$ python3 -q
>>> import numpy as np
>>> np.set_printoptions(precision=1, suppress=True, linewidth=120)
>>> A = np.array([[0, 2, 1, 2, -2, -1], [-1, 1, -2, -2, 0, 0], [-2, -1, 0, 2, -2, -1]])
>>> A[-1] = A[0] + 3 * A[1]
>>> A
array([[ 0,  2,  1,  2, -2, -1],
       [-1,  1, -2, -2,  0,  0],
       [-3,  5, -5, -4, -2, -1]])
>>> # looks like rank 2
>>> np.abs(np.diag(np.linalg.qr(A)[1])) > 1e-9
array([ True,  True, False])
>>> round(float(np.trace(np.linalg.pinv(A) @ A)), 1)
2.0
>>> round(np.linalg.norm(A, 2) / np.linalg.norm(A), 1)
np.float64(0.9)
>>> np.argsort(-np.linalg.norm(A, axis=0).round(6), kind="stable")[:3]
array([1, 2, 3])
>>> np.linalg.matrix_rank(A, rtol=0.1)
np.int64(2)
>>> x = np.array([3, 1, 0, 1, 1, 3])
>>> A @ (2 * x)
array([ -2,  -8, -26])
>>> A @ np.ones(6)
array([  2.,  -4., -10.])
>>> J = np.load("case19.npy")
>>> J
array([[ -0.6,  56.5,  34.5],
       [  0.5,  45.7,  26.2],
       [  1.3,  36.5,  19.7],
       [  1.4,  34.2,  18.2],
       [  1.5,  32.5,  17.1],
       [  2. ,  19.3,   9.2],
       [  2. ,  15.9,   7.4],
       [  1.6,   8.7,   4.2],
       [  1.6,   8.7,   4.2],
       [  1.5,   7.7,   3.8],
       [  0.7,   2.7,   1.8],
       [  0. ,   0.2,   0.2],
       [  0. ,  -0.1,  -0.2],
       [ -0.1,  -2.6,  -8.8],
       [  4. ,  -7.1, -37.2],
       [  5.2,  -8.3, -43.7],
       [  9.5, -13.1, -67.1]])
>>> O, Rm = np.linalg.qr(J)
>>> np.abs(np.diag(Rm))
array([12.5, 99.8, 24.2])
>>> O.shape, Rm.shape
((17, 3), (3, 3))
>>> cov = np.cov(J, rowvar=False)
>>> cov
array([[  5.9, -25. , -54.4],
       [-25. , 416.5, 445.1],
       [-54.4, 445.1, 684.2]])
>>> np.corrcoef(J.T)
array([[ 1. , -0.5, -0.9],
       [-0.5,  1. ,  0.8],
       [-0.9,  0.8,  1. ]])
>>> np.median(J, axis=0)
array([1.5, 8.7, 4.2])
>>> np.polyfit(J[:, 1], J[:, 0], 1)
array([-0.1,  2.7])
>>> np.argsort(-np.linalg.norm(J, axis=0).round(6), kind="stable")[:3]
array([2, 1, 0])
>>> [round(float(x), 1) for x in np.linalg.svd(J, compute_uv=False)[:3]]
[132.2, 60.0, 3.8]
>>> round(np.log10(np.linalg.cond(J)))
2
>>> np.linalg.matrix_rank(J, rtol=0.1)
np.int64(2)
>>> np.round(np.linalg.norm(J, 2) / np.linalg.norm(J), 1)
np.float64(0.9)
>>> Z = J[[9, 3]].astype(float)
>>> for _ in range(7):
...     labels = np.linalg.norm(J[:, None] - Z, axis=-1).argmin(axis=1)
...     Z = np.array([J[labels == j].mean(axis=0) for j in range(2)])
... 
>>> labels
array([1, 1, 1, 1, 1, 0, 0, 0, 0, 0, 0, 0, 0, 0, 0, 0, 0])
>>> Z
array([[  2.3,   2.7, -10.5],
       [  0.8,  41.1,  23.1]])
>>> np.abs(Z[1] - Z[0]).argmax()
np.int64(1)
>>> x = np.array([-2, -3, -2])
>>> rhs = J @ x
>>> np.linalg.solve(J.T @ J, J.T @ rhs)
array([-2., -3., -2.])
>>> np.round(np.linalg.pinv(J) @ J, 1) + 0
array([[1., 0., 0.],
       [0., 1., 0.],
       [0., 0., 1.]])
>>> rng = np.random.default_rng(89413)
>>> rhs = rhs + 0.3 * rng.normal(size=17)
>>> rhs
array([-237.4, -190.3, -151.3, -142.3, -134.9,  -80.1,  -66.6,  -37.7,  -38.2,  -33.4,  -12.6,   -1. ,    0.6,   26.1,
         87.1,  101.8,  154.3])
>>> coef, *_ = np.linalg.lstsq(J, rhs)
>>> round(np.linalg.norm(rhs - J @ coef), 1)
np.float64(1.2)
>>> np.round(J.T @ (rhs - J @ coef), 1) + 0
array([0., 0., 0.])
>>> [round(float(np.linalg.norm(np.linalg.solve(J.T @ J + lam * np.eye(3), J.T @ rhs))), 2) for lam in (0, 1, 10, 100)]
[4.13, 4.07, 3.82, 3.62]
>>> W0 = np.loadtxt("out12.csv", delimiter=",")
>>> W0
array([[ 0.7, -0.3, -0.4,  0.9, -0.5, -0.1, -0.4,  0.6,  1. , -2.1],
       [-1.6,  0.2, -0.5,  0.2, -1.8, -0.5,  0.8,  0.4, -1.7, -0.8],
       [-1.2, -1. , -1.4,  1.6, -2.4,  0.8,  0.7, -1.7,  0.1, -0.5],
       [-0.2, -0.9, -0.3,  1.4,  0.9, -2. , -0.3,  0.6,  1.4, -0.5],
       [-1.4,  0.2, -0.5,  0.2, -1.7, -0.6,  0.8,  0.4, -1.8, -0.8],
       [-1.1,  2.1, -1.3, -0.6,  0.3,  0. ,  1.4,  1.1, -0.3, -1. ],
       [-1.3, -1.7,  0.9, -0.9, -1.7, -1.2, -0.2,  0.3, -1.3,  0.3]])
>>> x = np.array([1, 0, 2, -1, 3, -2, 0, 3, -3, 2])
>>> a = np.maximum(W0 @ x, 0)
>>> np.flatnonzero(a > 1e-9)
array([3, 6])
>>> a
array([0. , 0. , 0. , 1.1, 0. , 0. , 4.1])
>>> np.tanh(W0 @ x)
array([-1. , -1. , -1. ,  0.8, -0.9,  0. ,  1. ])
>>> np.maximum(W0 @ x, 0) - np.maximum(-W0 @ x, 0)
array([ -7.7,  -2.5, -20.8,   1.1,  -1.5,   0. ,   4.1])
>>> np.maximum(W0 @ (3 * x), 0)
array([ 0. ,  0. ,  0. ,  3.3,  0. ,  0. , 12.3])
>>> W0.T @ a
array([-5.6, -8. ,  3.4, -2.1, -6. , -7.1, -1.2,  1.9, -3.8,  0.7])
